$ ipython --no-banner

In [1]: import numpy as np

In [2]: np.set_printoptions(precision=2, suppress=True, linewidth=160)

In [3]: def tidy(a):
   ...:     return np.round(a, 2) + 0
   ...: 

In [4]: B = np.array([[0, 3, -1, 3, 0],
   ...:     [-2, 1, -1, 0, -3],
   ...:     [-1, 1, -1, 3, 0],
   ...:     [2, -2, -3, 0, 3],
   ...:     [1, -1, 3, -1, -2]])

In [5]: feats = np.triu(B, 1)

In [6]: print(feats)
[[ 0  3 -1  3  0]
 [ 0  0 -1  0 -3]
 [ 0  0  0  3  0]
 [ 0  0  0  0  3]
 [ 0  0  0  0  0]]

In [7]: B = np.array([[4, 0], [5, 5], [2, 0], [4, 2], [0, 1]])

In [8]: np.linalg.matrix_rank(feats @ B)
Out[8]: np.int64(2)

In [9]: np.einsum("ij,ij->i", feats, feats)
Out[9]: array([19, 10,  9,  9,  0])

In [10]: print(np.einsum("ij->j", feats))
[ 0  3 -2  6  0]

In [11]: np.vstack([feats, B.T]).shape
Out[11]: (7, 5)

In [12]: feats @ feats
Out[12]: 
array([[ 0,  0, -3, -3,  0],
       [ 0,  0,  0, -3,  0],
       [ 0,  0,  0,  0,  9],
       [ 0,  0,  0,  0,  0],
       [ 0,  0,  0,  0,  0]])

In [13]: t3 = np.stack([feats, -1 * feats, feats[::-1]])

In [14]: (t3 @ feats.T).shape
Out[14]: (3, 5, 5)

In [15]: t3.sum(axis=0)
Out[15]: 
array([[ 0,  0,  0,  0,  0],
       [ 0,  0,  0,  0,  3],
       [ 0,  0,  0,  3,  0],
       [ 0,  0, -1,  0, -3],
       [ 0,  3, -1,  3,  0]])
